% ipython --no-banner

In [1]: import numpy as np

In [2]: import numpy.linalg as la

In [3]: np.set_printoptions(suppress=True, linewidth=200)

In [4]: feats = np.loadtxt("mat.csv", delimiter=",")

In [5]: feats
Out[5]: 
array([[ -4., -12.,   0.],
       [ -9., -27.,   0.],
       [ -1.,  -3.,   0.],
       [  9.,  27.,   0.],
       [  8.,  24.,   0.]])

In [6]: [round(float(x), 1) for x in la.svd(feats, compute_uv=False)[:3]]
Out[6]: [49.3, 0.0, 0.0]

In [7]: la.matrix_rank(feats, rtol=0.1)
Out[7]: np.int64(1)

In [8]: la.cond(feats) > 100
Out[8]: np.True_

In [9]: m1 = np.load("out14.npy")

In [10]: m1
Out[10]: 
array([[ 0.5, -0.2, -0.5],
       [-0.1,  0.4,  2.5],
       [-2. ,  0.4,  0.1],
       [ 1. ,  1.4, -1.2]])

In [11]: np.round(m1.mean(axis=0), 1)
Out[11]: array([-0.2,  0.5,  0.2])

In [12]: np.count_nonzero(m1)
Out[12]: np.int64(12)

In [13]: la.rank(m1)
AttributeError: module 'numpy.linalg' has no attribute 'rank'


In [14]: np.unravel_index(np.abs(m1).argmax(), m1.shape)
Out[14]: (np.int64(1), np.int64(2))

In [15]: rng = np.random.default_rng(58)

In [16]: idx = rng.permutation(3)

In [17]: Y = m1[:, idx] * rng.choice([-1, 1], 3)

In [18]: Y
Out[18]: 
array([[ 0.5, -0.5, -0.2],
       [-0.1,  2.5,  0.4],
       [-2. ,  0.1,  0.4],
       [ 1. , -1.2,  1.4]])

In [19]: left, _, Vh = la.svd(m1.T @ Y)

In [20]: np.round(la.lstsq(m1, Y)[0], 1) + 0
Out[20]: 
array([[1., 0., 0.],
       [0., 0., 1.],
       [0., 1., 0.]])

In [21]: x0 = np.array([0, -2, 2])

In [22]: y = Y @ x0

In [23]: y.round(1)
Out[23]: array([ 0.6, -4.2,  0.6,  5.2])

In [24]: y = y + 0.1 * rng.normal(size=4)

In [25]: y.round(1)
Out[25]: array([ 0.5, -4.3,  0.6,  5.3])

In [26]: coef, *_ = la.lstsq(Y, y)

In [27]: coef.round()
Out[27]: array([-0., -2.,  2.])

In [28]: Y = np.array([[2, 1], [3, 7]])

In [29]: Z = np.kron(Y, m1)

In [30]: Z.round(1)
Out[30]: 
array([[  1. ,  -0.4,  -1. ,   0.5,  -0.2,  -0.5],
       [ -0.2,   0.8,   5. ,  -0.1,   0.4,   2.5],
       [ -4. ,   0.8,   0.2,  -2. ,   0.4,   0.1],
       [  2. ,   2.8,  -2.4,   1. ,   1.4,  -1.2],
       [  1.5,  -0.6,  -1.5,   3.5,  -1.4,  -3.5],
       [ -0.3,   1.2,   7.5,  -0.7,   2.8,  17.5],
       [ -6. ,   1.2,   0.3, -14. ,   2.8,   0.7],
       [  3. ,   4.2,  -3.6,   7. ,   9.8,  -8.4]])

In [31]: la.matrix_rank(Z)
Out[31]: np.int64(6)

In [32]: F = np.loadtxt("a.csv", delimiter=",")

In [33]: F
Out[33]: 
array([[ -3.4,  -0.9,   3.9,  -1. ],
       [ -0.7,   4.1, -10.2,   3.8],
       [ -3.6,  -0.1,   2.5,   0.1],
       [  1.9,   1.5,  -5. ,   1. ],
       [ -1.9,  -0.1,   1.9,  -0.1],
       [ -2.5,   1. ,  -0.6,   0.9],
       [ -3.6,   5.7,  -9.3,   4.5],
       [ -3.3,  -0.9,   5.1,  -0.6],
       [  1.9,   0.4,  -2.3,   0.6],
       [ -2.6,   1.4,  -0.6,   1.2],
       [  3.6,   1.8,  -5.9,   1. ],
       [  1.9,  -1.1,   1.3,  -1. ],
       [ -3.3,   0.7,   0.2,   1.2],
       [ -1.2,   2. ,  -3.9,   1.3],
       [  4.2,   0. ,  -2.8,  -0.5],
       [ -0.8,   1.2,  -1.5,   1.3],
       [ -4. ,  -1.1,   5.7,  -1.1],
       [ -1.7,  -0.2,   0.1,   0.5],
       [ -2.3,   1.9,  -2.5,   1.4],
       [  2.2,  -0.4,   0. ,  -0.7],
       [  1.6,   1.6,  -4.6,   1.3],
       [  1.6,   2.4,  -6.5,   1.7],
       [ -0.7,  -3.9,   8.9,  -2.6],
       [  1.9,  -2.4,   3.1,  -0.9],
       [  1.8,  -5.7,   9.8,  -4. ]])

In [34]: r0, g = F[11], F[15]

In [35]: round(r0 @ g, 1)
Out[35]: np.float64(-6.1)

In [36]: round(r0 @ r0, 1)
Out[36]: np.float64(7.5)

In [37]: p = (r0 @ g) / (r0 @ r0) * r0

In [38]: np.round(g - p, 1)
Out[38]: array([ 0.7,  0.3, -0.4,  0.5])

In [39]: np.round(np.outer(r0, g), 1)
Out[39]: 
array([[-1.5,  2.3, -2.8,  2.5],
       [ 0.9, -1.3,  1.6, -1.4],
       [-1. ,  1.6, -2. ,  1.7],
       [ 0.8, -1.2,  1.5, -1.3]])

In [40]: arr = np.load("layer3.npy")

In [41]: arr
Out[41]: 
array([[ 3. ,  7.8,  3.4, -4.2],
       [-5.9, -7.7, -1.5, -2.1],
       [-2.2, -7.5,  6.2,  0.4],
       [-1.5, -6.2, -6.1, -4.7],
       [ 1. ,  2.1,  2.7, -9.4],
       [ 5. , -6.8, -5.3, -0.7],
       [ 8.6,  3. ,  0.9,  3.9],
       [-0.9, -2.3, -3.2, -9.1],
       [-4.9, -6.8, -4.4,  3.2],
       [ 1.5,  9.1,  3.8, -0.6],
       [-7.1, -6.3,  2. ,  2.6],
       [ 4.2, -7.3,  2.7,  4.7],
       [ 2.2,  0.7,  9.5, -2.1],
       [ 4.7,  4.8,  7.1, -2.1],
       [-2.3,  1.4, -9.6, -0.4],
       [ 4.9, -2.3,  3.9, -7.4],
       [ 8.5, -0.2, -0.3,  5.3],
       [ 6.3,  4.9,  3. , -5.2],
       [-5.9,  3.2,  7. ,  2.6],
       [-2.3,  1.5, -7.4, -6.2],
       [-8.8, -3.8, -1.4, -2.3]])

In [42]: d = la.norm(arr[:, None] - arr[None], axis=-1)

In [43]: d[:5, :5].round(1)
Out[43]: 
array([[ 0. , 18.7, 17. , 17.5,  8. ],
       [18.7,  0. ,  8.9,  7. , 14.6],
       [17. ,  8.9,  0. , 13.4, 14.5],
       [17.5,  7. , 13.4,  0. , 13.2],
       [ 8. , 14.6, 14.5, 13.2,  0. ]])

In [44]: d.shape
Out[44]: (21, 21)

In [45]: d.mean(axis=1).argmax()
Out[45]: np.int64(18)

In [46]: np.unravel_index(d.round(6).argmax(), d.shape)
Out[46]: (np.int64(6), np.int64(20))

In [47]: (d + 1e9 * np.eye(21)).round(6).argmin(axis=1)
Out[47]: array([ 9, 20, 10,  7, 15,  3, 16, 19,  1,  0,  1,  2, 13, 12, 19,  4,  6,  0, 12, 14,  1])

In [48]: x0 = np.array([3, 1, 1, 3])

In [49]: y = arr @ x0

In [50]: np.round(la.pinv(arr) @ arr, 1) + 0
Out[50]: 
array([[1., 0., 0., 0.],
       [0., 1., 0., 0.],
       [0., 0., 1., 0.],
       [0., 0., 0., 1.]])

In [51]: y = y + 0.1 * rng.normal(size=21)

In [52]: y.round(1)
Out[52]: array([  7.6, -33.2,  -6.7, -30.9, -20.4,   0.7,  41.3, -35.5, -16.3,  15.5, -17.8,  22.1,  10.4,  19.7, -16.3,  -5.8,  40.8,  11.2,   0.5, -31.5, -38.6])

In [53]: coef, *_ = la.lstsq(arr, y)

In [54]: round(la.norm(y - arr @ coef), 1)
Out[54]: np.float64(0.3)

In [55]: coef.round(1)
Out[55]: array([3., 1., 1., 3.])

In [56]: np.round(arr.T @ (y - arr @ coef), 1) + 0
Out[56]: array([0., 0., 0., 0.])

In [57]: Ac = arr - arr.mean(axis=0)

In [58]: left, sv, Vh = la.svd(Ac, full_matrices=False)

In [59]: (np.sign(left[:, 0]) == np.sign(left[0, 0])).astype(int)
Out[59]: array([1, 0, 0, 0, 1, 0, 1, 0, 0, 1, 0, 0, 1, 1, 0, 1, 1, 1, 1, 0, 0])

In [60]: np.round(sv ** 2 / (sv ** 2).sum(), 1)
Out[60]: array([0.4, 0.2, 0.2, 0.1])

In [61]: np.searchsorted(np.cumsum(sv ** 2) / (sv ** 2).sum(), 0.9) + 1
Out[61]: np.int64(4)

In [62]: sv.round(1)
Out[62]: array([29.8, 21.8, 20. , 16.1])

In [63]: la.matrix_rank(Ac)
Out[63]: np.int64(4)

In [64]: np.abs(Vh[0]).argmax()
Out[64]: np.int64(1)

In [65]: np.round(Ac.mean(axis=0), 1) + 0
Out[65]: array([0., 0., 0., 0.])

In [66]: np.round(Vh[0] * np.sign(Vh[0, np.abs(Vh[0]).argmax()]), 1)
Out[66]: array([ 0.6,  0.7,  0.5, -0.1])

In [67]: A = np.load("w.npy")

In [68]: A
Out[68]: 
array([[4, 4, 4],
       [4, 4, 4],
       [4, 4, 4]])

In [69]: A @ np.ones(3)
Out[69]: array([12., 12., 12.])

In [70]: A @ (-1.0) ** np.arange(3)
Out[70]: array([4., 4., 4.])

In [71]: np.einsum("ii->", A)
Out[71]: np.int64(12)

In [72]: round(float(la.det(A.T)), 1)
Out[72]: 0.0

In [73]: x0 = np.array([0, 2, 1])

In [74]: A * x0
Out[74]: 
array([[0, 8, 4],
       [0, 8, 4],
       [0, 8, 4]])

In [75]: A @ np.eye(3)[0]
Out[75]: array([4., 4., 4.])

In [76]: A @ np.ones(3)
Out[76]: array([12., 12., 12.])

In [77]: A @ x0
Out[77]: array([12, 12, 12])

In [78]: np.sign((A @ x0).round(6))
Out[78]: array([1, 1, 1])

In [79]: np.einsum("ij,j->i", A, x0)
Out[79]: array([12, 12, 12])

In [80]: E = np.loadtxt("arr.csv", delimiter=",")

In [81]: E
Out[81]: 
array([[0., 0., 0., 0.],
       [0., 3., 0., 0.],
       [0., 3., 3., 1.],
       [0., 1., 3., 3.]])

In [82]: left, sv, Vh = la.svd(E)

In [83]: np.argmax(sv[:-1] / (sv[1:] + 1e-6)) + 1
Out[83]: np.int64(3)

In [84]: sv.round(1)
Out[84]: array([6.1, 3.1, 1. , 0. ])

In [85]: Y = left[:, :3] @ np.diag(sv[:3]) @ Vh[:3]

In [86]: la.matrix_rank(E, rtol=0.05)
Out[86]: np.int64(3)

In [87]: round(np.abs(E - Y).max(), 1)
Out[87]: np.float64(0.0)

In [88]: round(float(la.norm(E - Y) / la.norm(E)), 1)
Out[88]: 0.0

In [89]: np.round(E @ la.pinv(E) @ E, 1) + 0
Out[89]: 
array([[0., 0., 0., 0.],
       [0., 3., 0., 0.],
       [0., 3., 3., 1.],
       [0., 1., 3., 3.]])

In [90]: la.inv(E)
LinAlgError: Singular matrix


In [91]: np.allclose(E[:-1].T @ la.lstsq(E[:-1].T, E[-1])[0], E[-1])
Out[91]: False

In [92]: X = np.eye(4, dtype=int)[rng.permutation(4)]

In [93]: X
Out[93]: 
array([[0, 1, 0, 0],
       [0, 0, 1, 0],
       [0, 0, 0, 1],
       [1, 0, 0, 0]])

In [94]: np.round(la.pinv(X), 1)
Out[94]: 
array([[0., 0., 0., 1.],
       [1., 0., 0., 0.],
       [0., 1., 0., 0.],
       [0., 0., 1., 0.]])

In [95]: X[:, 2] @ X[:, 1]
Out[95]: np.int64(0)

In [96]: (X @ X)[0]
Out[96]: array([0, 0, 1, 0])

In [97]: X @ (-1.0) ** np.arange(4)
Out[97]: array([-1.,  1., -1.,  1.])

In [98]: np.fft.fft(X[0])
Out[98]: array([ 1.+0.j,  0.-1.j, -1.+0.j,  0.+1.j])
